In [1]: import numpy as np

In [2]: np.set_printoptions(suppress=True, linewidth=140)

In [3]: mat = np.load("block7.npy")

In [4]: mat
Out[4]: 
array([[-0.2,  0. ,  5.8,  1.4, -0.3],
       [-1.9, -1.6,  1.6, -1.7, -3.9],
       [ 2.3,  1.6,  8.4,  3.2,  0.6],
       [ 0.8,  2.9,  5.8,  0.5, -1.4],
       [-2.2, -5.2,  0.9, -1.5, -2.6],
       [ 2.1, -0.1,  5.6,  1.4, -1.4],
       [-0.4, -0.5,  4.7,  0.6, -1.3],
       [-0.6,  1.7,  5.1,  0.4, -2. ],
       [ 2.5, -0.8,  4.8,  0.9, -1.8],
       [-0.2, -8.4, -2.9, -3.6, -6. ],
       [-2.5, -6.4,  4.1,  1.6,  1. ],
       [-5.1,  1. ,  4.7,  0. , -1. ],
       [ 1.4, -6.1, -0.3, -2.1, -4.3],
       [-5.8, -5.8, -0.1, -2.3, -2.6],
       [ 2.3, -1.1,  1.7, -1.6, -5.3],
       [-3.9, -7.5,  2.8,  0.7,  0.4],
       [-5.9, -3.6, -4.4, -6.5, -7.5],
       [-3.5, -7.5,  1.3, -0.4, -1.4]])

In [5]: Ac = mat - mat.mean(axis=0)

In [6]: left, sv, Vt = np.linalg.svd(Ac, full_matrices=False)

In [7]: np.abs(Vt[0]).argmax()
Out[7]: np.int64(2)

In [8]: np.linalg.matrix_rank(Ac)
Out[8]: np.int64(5)

In [9]: (np.sign(left[:, 0]) == np.sign(left[0, 0])).astype(int)
Out[9]: array([1, 0, 1, 1, 0, 1, 1, 1, 1, 0, 1, 1, 0, 0, 0, 0, 0, 0])

In [10]: X = np.array([[0.4, 2.0, 0.3],
    ...:     [0.5, -0.3, -0.6],
    ...:     [0.4, 1.9, 0.5],
    ...:     [2.8, -1.4, 0.8],
    ...:     [-0.7, 1.8, 1.3]])

In [11]: rng = np.random.default_rng(787)

In [12]: labels = rng.permutation(3)

In [13]: other = X[:, labels] * rng.choice([-1, 1], 3)

In [14]: other
Out[14]: 
array([[-0.3, -0.4, -2. ],
       [ 0.6, -0.5,  0.3],
       [-0.5, -0.4, -1.9],
       [-0.8, -2.8,  1.4],
       [-1.3,  0.7, -1.8]])

In [15]: left, _, Vt = np.linalg.svd(X.T @ other)

In [16]: np.round(np.linalg.lstsq(X, other)[0], 1) + 0
Out[16]: 
array([[ 0., -1.,  0.],
       [ 0.,  0., -1.],
       [-1.,  0.,  0.]])

In [17]: W = np.array([[1, 3, 3, 6, 0, 6], [1, 3, 0, 3, 1, 0], [5, 4, 0, 1, 3, 8]])

In [18]: beta = np.array([1, -1, 6, -4, 0, -1])

In [19]: H = np.maximum(other @ W + beta, 0)

In [20]: (H > 0).mean(axis=0)
Out[20]: array([0.4, 0.2, 1. , 0. , 0.4, 0.4])

In [21]: (H > 0).astype(int)
Out[21]: 
array([[0, 0, 1, 0, 0, 0],
       [1, 1, 1, 0, 1, 1],
       [0, 0, 1, 0, 0, 0],
       [1, 0, 1, 0, 1, 1],
       [0, 0, 1, 0, 0, 0]])

In [22]: Z = np.array([[-3, 2, 6],
    ...:     [3, 7, -8],
    ...:     [5, -9, 8],
    ...:     [-4, 2, -9],
    ...:     [9, 5, 7],
    ...:     [4, 3, -9]])

In [23]: np.round(H @ Z, 1)
Out[23]: 
array([[ 25.5, -45.9,  40.8],
       [ 56.3, -44.5,  31.8],
       [ 22.5, -40.5,  36. ],
       [ 39. ,  -0.4,  16.4],
       [ 10.5, -18.9,  16.8]])

In [24]: (H @ Z).round(6).argmax(axis=1)
Out[24]: array([2, 0, 2, 0, 2])
